In [1]: import numpy as np

In [2]: from numpy import linalg as LA

In [3]: np.set_printoptions(precision=1, suppress=True, linewidth=100, floatmode="fixed")

In [4]: W0 = np.loadtxt("case8.csv", delimiter=",")

In [5]: W0
Out[5]: 
array([[1.0, 0.7, 0.5, 0.3, 0.2, 0.2, 0.1, 0.1, 0.1, 0.0],
       [0.7, 1.0, 0.7, 0.5, 0.3, 0.2, 0.2, 0.1, 0.1, 0.1],
       [0.5, 0.7, 1.0, 0.7, 0.5, 0.3, 0.2, 0.2, 0.1, 0.1],
       [0.3, 0.5, 0.7, 1.0, 0.7, 0.5, 0.3, 0.2, 0.2, 0.1],
       [0.2, 0.3, 0.5, 0.7, 1.0, 0.7, 0.5, 0.3, 0.2, 0.2],
       [0.2, 0.2, 0.3, 0.5, 0.7, 1.0, 0.7, 0.5, 0.3, 0.2],
       [0.1, 0.2, 0.2, 0.3, 0.5, 0.7, 1.0, 0.7, 0.5, 0.3],
       [0.1, 0.1, 0.2, 0.2, 0.3, 0.5, 0.7, 1.0, 0.7, 0.5],
       [0.1, 0.1, 0.1, 0.2, 0.2, 0.3, 0.5, 0.7, 1.0, 0.7],
       [0.0, 0.1, 0.1, 0.1, 0.2, 0.2, 0.3, 0.5, 0.7, 1.0]])

In [6]: vec = np.array([1, 0, 2, 0, 2, 1, 3, 0, 0, 0])

In [7]: y = W0 @ vec

In [8]: y
Out[8]: array([2.9, 3.5, 4.4, 4.5, 5.4, 5.3, 5.2, 3.7, 2.5, 1.7])

In [9]: np.round(LA.solve(W0, y + W0[:, 7]), 1) + 0
Out[9]: array([1.0, 0.0, 2.0, 0.0, 2.0, 1.0, 3.0, 1.0, 0.0, 0.0])

In [10]: np.round(LA.solve(W0, y), 1) + 0
Out[10]: array([1.0, 0.0, 2.0, 0.0, 2.0, 1.0, 3.0, 0.0, 0.0, 0.0])

In [11]: A2 = np.array([[1, 4],
    ...:     [5, 2],
    ...:     [4, 5],
    ...:     [5, 0],
    ...:     [1, 1],
    ...:     [1, 4],
    ...:     [0, 1],
    ...:     [0, 3],
    ...:     [2, 4],
    ...:     [1, 4]])

In [12]: LA.matrix_rank(W0 @ A2)
Out[12]: np.int64(2)

In [13]: np.einsum("ij->j", W0)
Out[13]: array([3.2, 3.9, 4.3, 4.5, 4.6, 4.6, 4.5, 4.3, 3.9, 3.2])

In [14]: O, R = LA.qr(W0)

In [15]: R
Out[15]: 
array([[-1.4, -1.5, -1.4, -1.2, -0.9, -0.8, -0.6, -0.5, -0.4, -0.3],
       [ 0.0, -0.5, -0.7, -0.8, -0.7, -0.5, -0.5, -0.4, -0.3, -0.4],
       [ 0.0,  0.0, -0.5, -0.7, -0.8, -0.7, -0.5, -0.5, -0.3, -0.2],
       [ 0.0,  0.0,  0.0, -0.5, -0.7, -0.8, -0.7, -0.5, -0.5, -0.3],
       [ 0.0,  0.0,  0.0,  0.0, -0.5, -0.7, -0.8, -0.7, -0.5, -0.5],
       [ 0.0,  0.0,  0.0,  0.0,  0.0, -0.5, -0.7, -0.8, -0.6, -0.4],
       [ 0.0,  0.0,  0.0,  0.0,  0.0,  0.0, -0.5, -0.7, -0.8, -0.6],
       [ 0.0,  0.0,  0.0,  0.0,  0.0,  0.0,  0.0, -0.5, -0.6, -0.7],
       [ 0.0,  0.0,  0.0,  0.0,  0.0,  0.0,  0.0,  0.0, -0.4, -0.5],
       [ 0.0,  0.0,  0.0,  0.0,  0.0,  0.0,  0.0,  0.0,  0.0,  0.3]])

In [16]: np.round(O.T @ O, 1) + 0
Out[16]: 
array([[1.0, 0.0, 0.0, 0.0, 0.0, 0.0, 0.0, 0.0, 0.0, 0.0],
       [0.0, 1.0, 0.0, 0.0, 0.0, 0.0, 0.0, 0.0, 0.0, 0.0],
       [0.0, 0.0, 1.0, 0.0, 0.0, 0.0, 0.0, 0.0, 0.0, 0.0],
       [0.0, 0.0, 0.0, 1.0, 0.0, 0.0, 0.0, 0.0, 0.0, 0.0],
       [0.0, 0.0, 0.0, 0.0, 1.0, 0.0, 0.0, 0.0, 0.0, 0.0],
       [0.0, 0.0, 0.0, 0.0, 0.0, 1.0, 0.0, 0.0, 0.0, 0.0],
       [0.0, 0.0, 0.0, 0.0, 0.0, 0.0, 1.0, 0.0, 0.0, 0.0],
       [0.0, 0.0, 0.0, 0.0, 0.0, 0.0, 0.0, 1.0, 0.0, 0.0],
       [0.0, 0.0, 0.0, 0.0, 0.0, 0.0, 0.0, 0.0, 1.0, 0.0],
       [0.0, 0.0, 0.0, 0.0, 0.0, 0.0, 0.0, 0.0, 0.0, 1.0]])

In [17]: np.round(abs(R[0, 0]), 1), round(LA.norm(W0[:, 0]), 1)
Out[17]: (np.float64(1.4), np.float64(1.4))

In [18]: np.allclose(R.T @ R, W0.T @ W0)
Out[18]: True

In [19]: A2 = R / np.sqrt((R ** 2).mean(axis=1, keepdims=True))

In [20]: np.round(R - R.mean(axis=1, keepdims=True), 1) + 0
Out[20]: 
array([[-0.5, -0.6, -0.5, -0.3,  0.0,  0.1,  0.3,  0.4,  0.5,  0.6],
       [ 0.5, -0.1, -0.2, -0.3, -0.2,  0.0,  0.0,  0.1,  0.2,  0.1],
       [ 0.4,  0.4, -0.1, -0.3, -0.4, -0.3, -0.1, -0.1,  0.1,  0.2],
       [ 0.4,  0.4,  0.4, -0.1, -0.3, -0.4, -0.3, -0.1, -0.1,  0.1],
       [ 0.4,  0.4,  0.4,  0.4, -0.1, -0.3, -0.4, -0.3, -0.1, -0.1],
       [ 0.3,  0.3,  0.3,  0.3,  0.3, -0.2, -0.4, -0.5, -0.3, -0.1],
       [ 0.3,  0.3,  0.3,  0.3,  0.3,  0.3, -0.2, -0.4, -0.5, -0.3],
       [ 0.2,  0.2,  0.2,  0.2,  0.2,  0.2,  0.2, -0.3, -0.5, -0.6],
       [ 0.1,  0.1,  0.1,  0.1,  0.1,  0.1,  0.1,  0.1, -0.3, -0.4],
       [ 0.0,  0.0,  0.0,  0.0,  0.0,  0.0,  0.0,  0.0,  0.0,  0.3]])

In [21]: LA.norm(A2, axis=1)
Out[21]: array([3.2, 3.2, 3.2, 3.2, 3.2, 3.2, 3.2, 3.2, 3.2, 3.2])

In [22]: LA.matrix_rank(A2) == LA.matrix_rank(R)
Out[22]: np.True_

In [23]: arr = np.loadtxt("a.csv", delimiter=",")

In [24]: arr
Out[24]: 
array([[ 0.2,  1.0,  0.5, -0.1, -1.3, -0.7,  0.0,  0.5,  0.1,  0.6],
       [ 0.4,  0.6,  0.1, -0.1, -0.8,  0.1,  0.1,  1.1, -0.4, -0.7],
       [ 0.3, -0.1,  0.1,  0.4,  0.2,  0.2,  0.0,  0.3, -0.3, -0.6],
       [-0.7, -0.7, -0.1,  1.4,  0.0,  0.8,  0.4, -0.5,  0.0,  0.6],
       [ 0.1, -0.9, -0.5, -0.1,  1.6,  0.4,  0.0, -0.3, -0.3, -2.1],
       [-0.5, -0.9, -0.6, -1.0,  1.2,  1.0,  0.3,  0.4, -0.6, -1.4],
       [-0.2, -0.9, -0.3,  0.2,  0.3, -0.1,  0.0, -1.0,  0.2, -0.3],
       [-0.3, -0.2, -0.1,  0.4,  0.2,  0.5,  0.0,  0.2,  0.0, -0.1],
       [-0.5,  0.6,  0.1,  0.7, -0.6,  0.5,  0.3,  1.3, -0.3,  1.0],
       [ 0.1, -0.1, -0.1, -0.4, -0.5, -0.3,  0.6,  0.1, -0.3, -1.0],
       [ 0.1,  0.6,  0.1,  0.1, -0.5,  0.2,  0.0,  0.0,  0.6,  0.6],
       [-0.8, -1.2, -0.4,  0.9,  0.7,  0.3,  0.0, -2.1,  0.2, -0.5],
       [ 0.4,  0.1, -0.1, -0.4,  0.4,  0.1, -0.6, -0.4,  0.4,  0.2],
       [-0.1,  0.2,  0.1, -0.1,  0.1, -0.3, -0.3, -0.2,  0.0,  0.0]])

In [25]: A2 = np.c_[arr[:, :8] @ np.array([[0, 2, -1, -1, -2, 0, 2, 1],
    ...:     [0, 3, 3, -3, -3, 2, 0, 3],
    ...:     [-2, 2, -3, -2, 1, 2, 3, -1],
    ...:     [-3, 3, -1, -2, 3, 2, 0, 2],
    ...:     [-2, 0, -2, 3, -2, 1, -1, 0],
    ...:     [3, 1, 0, 2, -3, -2, 1, 1],
    ...:     [-3, 0, 3, 3, 3, -1, -1, -2],
    ...:     [3, 1, 2, -3, -1, -2, -1, -1]]), np.array([1, 1, 0, 2, 2, 2, 2, 1, 0, 1, 1, 2, 1, 1])]

In [26]: A2.round(1) + 0
Out[26]: 
array([[  1.3,   3.9,   5.0, -10.8,   1.0,   1.9,   2.0,   1.3,   1.0],
       [  5.0,   3.7,   5.3,  -7.4,  -2.3,  -2.1,   0.8,   0.7,   1.0],
       [ -0.3,   2.2,  -1.1,  -0.9,  -0.3,   0.0,   0.6,   0.6,   0.0],
       [ -4.3,   0.8,  -2.3,   4.5,   6.9,   0.2,  -0.8,   0.6,   2.0],
       [ -1.6,  -3.7,  -5.0,  10.3,  -2.4,  -1.6,  -2.2,  -1.6,   2.0],
       [  5.1,  -6.5,  -0.1,  11.7,  -4.8,  -6.9,  -3.7,  -4.6,   2.0],
       [ -3.9,  -4.2,  -4.4,   6.8,   4.1,   0.5,  -0.7,  -1.3,   2.0],
       [  0.7,   0.5,  -0.4,   1.3,   0.2,  -1.0,  -0.8,   0.3,   1.0],
       [  3.4,   4.9,   6.0,  -6.7,   0.7,  -1.7,  -1.2,   1.2,   0.0],
       [  0.0,  -1.7,   3.3,   0.6,   2.4,  -1.9,  -0.6,  -2.5,   1.0],
       [  1.1,   2.7,   2.3,  -3.4,  -1.2,   0.7,   1.2,   2.2,   1.0],
       [ -8.7,  -5.1,  -8.1,  12.4,   7.3,   2.9,  -1.1,   0.2,   2.0],
       [  1.5,  -0.6,  -2.8,   1.1,  -4.9,   0.8,   1.2,   1.7,   1.0],
       [ -0.7,  -0.2,  -1.0,  -1.1,  -0.6,   1.8,   0.2,   0.7,   1.0]])

In [27]: LA.matrix_rank(np.c_[arr, A2])
Out[27]: np.int64(11)

In [28]: LA.matrix_rank(A2)
Out[28]: np.int64(9)

In [29]: proj = arr @ LA.solve(arr.T @ arr, arr.T)

In [30]: np.round(LA.eigvalsh(proj), 1) + 0
Out[30]: array([0.0, 0.0, 0.0, 0.0, 1.0, 1.0, 1.0, 1.0, 1.0, 1.0, 1.0, 1.0, 1.0, 1.0])

In [31]: round(np.trace(proj), 1)
Out[31]: np.float64(10.0)

In [32]: np.allclose(proj @ proj, proj)
Out[32]: True

In [33]: m1 = np.loadtxt("run9.csv", delimiter=",")

In [34]: m1
Out[34]: 
array([[0.0, 1.0, 1.0, 1.0, 1.0, 1.0, 1.0, 1.0, 1.0, 1.0, 1.0, 1.0, 1.0],
       [1.0, 0.0, 1.0, 1.0, 1.0, 1.0, 1.0, 1.0, 1.0, 1.0, 1.0, 1.0, 1.0],
       [1.0, 1.0, 0.0, 1.0, 1.0, 1.0, 1.0, 1.0, 1.0, 1.0, 1.0, 1.0, 1.0],
       [1.0, 1.0, 1.0, 0.0, 1.0, 1.0, 1.0, 1.0, 1.0, 1.0, 1.0, 1.0, 1.0],
       [1.0, 1.0, 1.0, 1.0, 0.0, 1.0, 1.0, 1.0, 1.0, 1.0, 1.0, 1.0, 1.0],
       [1.0, 1.0, 1.0, 1.0, 1.0, 0.0, 1.0, 1.0, 1.0, 1.0, 1.0, 1.0, 1.0],
       [1.0, 1.0, 1.0, 1.0, 1.0, 1.0, 0.0, 1.0, 1.0, 1.0, 1.0, 1.0, 1.0],
       [1.0, 1.0, 1.0, 1.0, 1.0, 1.0, 1.0, 0.0, 1.0, 1.0, 1.0, 1.0, 1.0],
       [1.0, 1.0, 1.0, 1.0, 1.0, 1.0, 1.0, 1.0, 0.0, 1.0, 1.0, 1.0, 1.0],
       [1.0, 1.0, 1.0, 1.0, 1.0, 1.0, 1.0, 1.0, 1.0, 0.0, 1.0, 1.0, 1.0],
       [1.0, 1.0, 1.0, 1.0, 1.0, 1.0, 1.0, 1.0, 1.0, 1.0, 0.0, 1.0, 1.0],
       [1.0, 1.0, 1.0, 1.0, 1.0, 1.0, 1.0, 1.0, 1.0, 1.0, 1.0, 0.0, 1.0],
       [1.0, 1.0, 1.0, 1.0, 1.0, 1.0, 1.0, 1.0, 1.0, 1.0, 1.0, 1.0, 0.0]])

In [35]: evals, V = LA.eigh(m1)

In [36]: vec = np.array([6, 4, -1, -7, -1, 3, -1, 8, -3, -7, 8, 9, -4])

In [37]: vec @ m1 @ vec
Out[37]: np.float64(-200.0)

In [38]: feats = np.loadtxt("x.csv", delimiter=",")

In [39]: feats
Out[39]: 
array([[0.0, 0.0, 0.0, 0.0, 0.0, 0.0, 0.0, 0.0, 0.0, 0.0, 0.0, 0.0],
       [0.0, 0.0, 0.0, 1.0, 0.0, 0.0, 0.0, 1.0, 0.0, 0.0, 1.0, 1.0],
       [0.0, 0.0, 0.0, 0.0, 0.0, 0.0, 0.0, 0.0, 0.0, 0.0, 0.0, 0.0],
       [0.0, 1.0, 0.0, 0.0, 0.0, 0.0, 0.0, 0.0, 0.0, 0.0, 0.0, 1.0],
       [0.0, 0.0, 0.0, 0.0, 0.0, 0.0, 0.0, 1.0, 1.0, 0.0, 0.0, 0.0],
       [0.0, 0.0, 0.0, 0.0, 0.0, 0.0, 0.0, 0.0, 0.0, 0.0, 0.0, 0.0],
       [0.0, 0.0, 0.0, 0.0, 0.0, 0.0, 0.0, 1.0, 0.0, 0.0, 0.0, 1.0],
       [0.0, 1.0, 0.0, 0.0, 1.0, 0.0, 1.0, 0.0, 0.0, 0.0, 1.0, 0.0],
       [0.0, 0.0, 0.0, 0.0, 1.0, 0.0, 0.0, 0.0, 0.0, 0.0, 1.0, 1.0],
       [0.0, 0.0, 0.0, 0.0, 0.0, 0.0, 0.0, 0.0, 0.0, 0.0, 0.0, 0.0],
       [0.0, 1.0, 0.0, 0.0, 0.0, 0.0, 0.0, 1.0, 1.0, 0.0, 0.0, 0.0],
       [0.0, 1.0, 0.0, 1.0, 0.0, 0.0, 1.0, 0.0, 1.0, 0.0, 0.0, 0.0]])

In [40]: rk = LA.matrix_rank(feats)

In [41]: rk
Out[41]: np.int64(8)

In [42]: null = LA.svd(feats)[2][rk:].T

In [43]: [int(LA.matrix_rank(feats[:i])) for i in range(1, len(feats) + 1)]
Out[43]: [0, 1, 1, 2, 3, 3, 4, 5, 6, 6, 7, 8]

In [44]: LA.matrix_rank(feats.T @ feats), LA.matrix_rank(feats @ feats.T)
Out[44]: (np.int64(8), np.int64(8))

In [45]: [int(LA.matrix_rank(feats[:, :j + 1])) for j in range(12)]
Out[45]: [0, 1, 1, 2, 3, 3, 4, 5, 6, 6, 7, 8]
